>>> import numpy as np
>>> from numpy import linalg as LA
>>> np.set_printoptions(precision=2, suppress=True, linewidth=100, sign=" ")
>>> def rd(a):
...     return np.round(a, 2) + 0
... 
>>> mat = np.load("data.npy")
>>> print(mat)
[[ -2.93  15.41 -20.79   3.55]
 [ -2.11 -22.48  -6.16  -2.83]
 [ -3.12 -21.31  -6.29  -4.98]
 [ -2.26  17.54 -19.39   2.24]
 [-10.73   4.5   22.45  -7.67]
 [ -0.79 -21.79  -4.68  -1.11]
 [-12.09   4.16  22.94  -9.05]
 [ -2.04  14.16 -19.65   2.45]
 [  0.21 -21.28  -5.12  -4.92]
 [ -0.87  15.53 -19.46  -0.12]
 [ -0.41 -21.42  -5.31  -4.04]
 [ -2.31  15.25 -19.67   0.8 ]
 [ -1.12 -22.    -5.02  -3.  ]
 [ -1.77 -22.02  -7.69  -4.18]
 [-12.94   4.85  24.15  -8.13]
 [-10.62   3.92  23.39  -7.03]
 [ -0.35  15.25 -20.54   0.95]
 [-10.99   3.89  21.76  -6.85]
 [ -2.8  -21.38  -4.94  -4.85]
 [ -2.5  -21.05  -6.65  -5.28]
 [ -1.48  17.61 -20.95   2.18]
 [  0.76 -24.01  -6.39  -4.02]
 [-10.87   3.78  25.56  -7.56]
 [ -1.84 -21.98  -7.22  -3.53]
 [-12.63   5.21  25.32  -8.07]
 [-11.33   2.7   23.03  -7.53]
 [ -1.93 -22.03  -6.65  -4.05]
 [ -0.88  16.36 -18.61   2.58]
 [ -3.24  17.32 -21.61   0.57]
 [ -1.18 -20.48  -5.96  -6.75]
 [ -3.08 -20.78  -7.95  -4.52]
 [ -0.6  -21.24  -5.33  -4.44]
 [-11.71   4.97  24.72  -6.31]
 [ -3.78  16.2  -19.67   0.41]
 [ -1.92  17.87 -18.28   0.52]]
>>> P = mat @ LA.solve(mat.T @ mat, mat.T)
>>> print(np.allclose(P @ P, P))
True
>>> feats = np.load("run3.npy")
>>> print(feats)
[[ 2  1  0  0]
 [ 2  1  0  0]
 [ 0  0  2  1]
 [ 0  0  2  1]]
>>> P = np.triu(np.array([[0, 2, -1, 0], [-2, 1, -1, 0], [-2, 0, -2, 1], [-2, -2, 2, -2]]), 1) + np.eye(4)
>>> A2 = P @ feats @ LA.inv(P)
>>> print(A2)
[[ 6. -9. -5.  4.]
 [ 2. -3. -3.  2.]
 [ 0.  0.  4. -2.]
 [ 0.  0.  2. -1.]]
>>> print(P @ feats - feats @ P)
[[ 4. -2.  1. -1.]
 [ 0. -4.  1. -1.]
 [ 0.  0.  2. -1.]
 [ 0.  0.  0. -2.]]
>>> print(np.poly(A2))
[ 1. -6.  9.  0.  0.]
>>> print(np.flatnonzero(LA.matrix_power((feats != 0) + (feats.T != 0) + np.eye(4), 4)[1]))
[ 0  1]
>>> print((feats != 0).astype(int))
[[ 1  1  0  0]
 [ 1  1  0  0]
 [ 0  0  1  1]
 [ 0  0  1  1]]
>>> print(rd(np.sort(LA.eigvals(feats).real)))
[ 0.  0.  3.  3.]
>>> print(np.allclose(feats[:-1].T @ LA.lstsq(feats[:-1].T, feats[-1])[0], feats[-1]))
True
>>> print(np.unique(feats.round(6), axis=0).shape)
(2, 4)
>>> print(LA.lstsq(feats[:-1].T, feats[-1])[2])
2
>>> print(np.abs(np.diag(LA.qr(feats)[1])) > 1e-9)
[ True False  True False]
>>> print(rd(feats @ LA.pinv(feats) @ feats))
[[ 2.  1.  0.  0.]
 [ 2.  1.  0.  0.]
 [ 0.  0.  2.  1.]
 [ 0.  0.  2.  1.]]
>>> A = np.load("out18.npy")
>>> print(rd(A))
[[-16.41  -8.3  -13.61 -28.56  -2.82   2.73   5.22 -12.8 ]
 [-14.41  -6.43 -11.46 -24.56  -2.44   2.26   4.85 -10.37]
 [ -9.79  -2.65  -6.87 -15.59  -1.64   1.15   3.73  -5.2 ]
 [ -9.62  -2.53  -6.72 -15.28  -1.61   1.1    3.68  -5.03]
 [ -8.44  -1.73  -5.66 -13.07  -1.44   0.82   3.31  -3.86]
 [ -8.36  -1.68  -5.59 -12.93  -1.43   0.8    3.28  -3.78]
 [ -7.27  -1.03  -4.69 -10.95  -1.28   0.53   2.91  -2.78]
 [ -5.08  -0.03  -3.05  -7.13  -1.01   0.02   2.03  -1.05]
 [ -4.54   0.14  -2.7   -6.25  -0.95  -0.1    1.79  -0.71]
 [ -0.25  -0.05  -0.3   -0.32  -0.15  -0.15  -0.06   0.02]
 [  2.09   2.95   4.66   3.87   1.98   1.79   2.06   1.72]
 [  4.58   8.93  11.78   9.92   4.58   3.71   5.43   6.16]
 [ 10.15  23.38  27.67  24.46   9.88   6.95  12.55  17.85]
 [ 11.13  25.94  30.42  27.06  10.77   7.44  13.73  19.99]
 [ 13.45  31.98  36.86  33.23  12.82   8.53  16.47  25.08]
 [ 17.53  42.53  47.99  44.08  16.3   10.27  21.11  34.08]
 [ 19.78  48.32  54.06  50.08  18.18  11.16  23.6   39.07]]
>>> # null space of dimension 5
>>> Uu, sv, vt = LA.svd(A)
>>> print(rd(sv))
[ 181.6    41.11    6.17    0.      0.      0.      0.      0.  ]
>>> print(np.argmax(sv[:-1] / (sv[1:] + 1e-6)) + 1)
3
>>> A2 = Uu[:, :3] @ np.diag(sv[:3]) @ vt[:3]
>>> print(rd(LA.norm(A - A2) / LA.norm(A)))
0.0
>>> print(rd(LA.norm(A - A2, 2)), rd(sv[3]))
0.0 0.0
>>> dist = LA.norm(A[:, None] - A[None], axis=-1)
>>> print(dist.shape)
(17, 17)
>>> print(dist[8].round(6).argsort(kind="stable")[:4])
[ 8  7  6  9]
>>> vec = np.array([0, 0, 3, 3, 0, 3, 1, 1])
>>> h1 = np.maximum(A @ vec, 0)
>>> print(rd(np.tanh(A @ vec)))
[-1.   -1.   -1.   -1.   -1.   -1.   -1.   -1.   -1.   -0.98  1.    1.    1.    1.    1.    1.
  1.  ]
>>> print(rd(A * (h1 > 1e-9)[:, None]))
[[  0.     0.     0.     0.     0.     0.     0.     0.  ]
 [  0.     0.     0.     0.     0.     0.     0.     0.  ]
 [  0.     0.     0.     0.     0.     0.     0.     0.  ]
 [  0.     0.     0.     0.     0.     0.     0.     0.  ]
 [  0.     0.     0.     0.     0.     0.     0.     0.  ]
 [  0.     0.     0.     0.     0.     0.     0.     0.  ]
 [  0.     0.     0.     0.     0.     0.     0.     0.  ]
 [  0.     0.     0.     0.     0.     0.     0.     0.  ]
 [  0.     0.     0.     0.     0.     0.     0.     0.  ]
 [  0.     0.     0.     0.     0.     0.     0.     0.  ]
 [  2.09   2.95   4.66   3.87   1.98   1.79   2.06   1.72]
 [  4.58   8.93  11.78   9.92   4.58   3.71   5.43   6.16]
 [ 10.15  23.38  27.67  24.46   9.88   6.95  12.55  17.85]
 [ 11.13  25.94  30.42  27.06  10.77   7.44  13.73  19.99]
 [ 13.45  31.98  36.86  33.23  12.82   8.53  16.47  25.08]
 [ 17.53  42.53  47.99  44.08  16.3   10.27  21.11  34.08]
 [ 19.78  48.32  54.06  50.08  18.18  11.16  23.6   39.07]]
>>> print(rd(A.T @ h1))
[ 23289.94  55688.59  63590.93  57917.17  21873.74  14179.94  28151.33  44142.76]
>>> Xs = A - A.mean(axis=0)
>>> Uu, sv, vt = LA.svd(Xs, full_matrices=False)
>>> print(rd(vt[0] * np.sign(vt[0, np.abs(vt[0]).argmax()])))
[ 0.26  0.42  0.51  0.56  0.17  0.08  0.16  0.36]
>>> print(rd((sv ** 2).sum() ** 2 / (sv ** 4).sum()))
1.03
>>> print(rd(Xs.mean(axis=0)))
[ 0.  0.  0.  0.  0.  0.  0.  0.]
>>> print(np.abs(Uu[:, 0]).argmax())
16
>>> print(rd(sv))
[ 171.11   20.06    6.16    0.      0.      0.      0.      0.  ]
>>> print(LA.matrix_rank(Xs))
3
>>> Z = A[[8, 16]].astype(float)
>>> for _ in range(4):
...     labels = LA.norm(A[:, None] - Z, axis=-1).argmin(axis=1)
...     Z = np.array([A[labels == j].mean(axis=0) for j in range(2)])
... 
>>> print(labels)
[ 0  0  0  0  0  0  0  0  0  0  0  0  1  1  1  1  1]
>>> print(np.bincount(labels))
[ 12   5]
>>> print(rd(Z[1] - Z[0]))
[ 20.87  35.47  43.08  45.85  14.28   7.65  14.31  30.35]
>>> print(np.abs(Z[1] - Z[0]).argmax())
3
>>> r0 = np.array([-1, 8, 3, -5, -7, -4, 6, 7, 6])
>>> r1 = np.array([4, 4, 1, 1, 2, 5, 1])
>>> J = r0[:, None] + r1[None, :]
>>> print(J)
[[ 3  3  0  0  1  4  0]
 [12 12  9  9 10 13  9]
 [ 7  7  4  4  5  8  4]
 [-1 -1 -4 -4 -3  0 -4]
 [-3 -3 -6 -6 -5 -2 -6]
 [ 0  0 -3 -3 -2  1 -3]
 [10 10  7  7  8 11  7]
 [11 11  8  8  9 12  8]
 [10 10  7  7  8 11  7]]
>>> rng = np.random.default_rng(9975)
>>> A2 = J + rng.integers(-2, 3, (9, 2)) @ rng.integers(-2, 3, (2, 7))
>>> print(A2)
[[ -5   3  -6   2   5   2  -4]
 [ 12   8   8   6  12  16   7]
 [  7  11   5   7   3   5   6]
 [ -9  -1 -10  -2   1  -2  -8]
 [  5  -3   0  -8  -9   0  -2]
 [ -4  -4  -7  -5   2   3  -7]
 [ 18  10  13   5   4  13  11]
 [ 13  13  10   9   7  11  10]
 [  8   4   4   3  12  15   3]]
>>> print(np.abs(A2 - J).sum(axis=1))
[ 26  15  15  26  26  24  26  12  27]
>>> print(LA.matrix_rank(A2 - J, tol=1e-8))
2
>>> rk = LA.matrix_rank(A2)
>>> print(rk)
4
>>> null = LA.svd(A2)[2][rk:].T
>>> print(LA.matrix_rank(A2.T @ A2), LA.matrix_rank(A2 @ A2.T))
4 4
>>> print([int(LA.matrix_rank(A2[:, :j + 1])) for j in range(7)])
[1, 2, 3, 4, 4, 4, 4]
>>> print([int(LA.matrix_rank(A2[:i])) for i in range(1, len(A2) + 1)])
[1, 2, 3, 4, 4, 4, 4, 4, 4]
>>> M = np.load("block9.npy")
>>> print(M)
[[ 3.  1.  0.  0.  0.  0.  0.]
 [ 0.  3.  1.  0.  0.  0.  0.]
 [ 0.  0.  3.  1.  0.  0.  0.]
 [ 0.  0.  0.  3.  1.  0.  0.]
 [ 0.  0.  0.  0.  3.  1.  0.]
 [ 0.  0.  0.  0.  0.  3.  1.]
 [ 0.  0.  0.  0.  0.  0.  3.]]
>>> C2 = M.T @ M
>>> print(C2)
[[  9.   3.   0.   0.   0.   0.   0.]
 [  3.  10.   3.   0.   0.   0.   0.]
 [  0.   3.  10.   3.   0.   0.   0.]
 [  0.   0.   3.  10.   3.   0.   0.]
 [  0.   0.   0.   3.  10.   3.   0.]
 [  0.   0.   0.   0.   3.  10.   3.]
 [  0.   0.   0.   0.   0.   3.  10.]]
>>> print((M @ M.T).shape)
(7, 7)
>>> print(rd(LA.eigvalsh(C2)[::-1]))
[ 15.51  14.14  12.11   9.76   7.47   5.61   4.41]
>>> print(np.trace(C2), (M ** 2).sum())
69.0 69.0
>>> ev, vecs = LA.eigh(C2)
>>> vec = np.array([1, 6, 3, 6, 4, 9, 7])
>>> print(rd(vecs * np.sqrt(ev) @ vecs.T))
[[ 2.96  0.5  -0.04  0.01  0.    0.    0.  ]
 [ 0.5   3.08  0.49 -0.04  0.01  0.    0.  ]
 [-0.04  0.49  3.08  0.49 -0.04  0.01  0.  ]
 [ 0.01 -0.04  0.49  3.08  0.49 -0.04  0.01]
 [ 0.    0.01 -0.04  0.49  3.08  0.49 -0.04]
 [ 0.    0.    0.01 -0.04  0.49  3.09  0.49]
 [ 0.    0.    0.    0.01 -0.04  0.49  3.12]]
>>> print(rd(LA.eigvalsh(C2[1:, 1:])))
[  4.59   6.26   8.66  11.34  13.74  15.41]
>>> print(rd(LA.norm(M, axis=0)))
[ 3.    3.16  3.16  3.16  3.16  3.16  3.16]
>>> print(rd(LA.norm(M[5] - M[4])))
3.74
>>> print(rd(LA.norm(M, "nuc")))
21.5
>>> print(LA.norm(M, axis=1).argmax())
0
>>> print(rd(LA.norm(M, 1)), rd(LA.norm(M, np.inf)))
4.0 4.0
>>> print(rd(LA.norm(M) ** 2 / LA.norm(M, 2) ** 2))
4.45
>>> print(M[5] @ M[4])
3.0
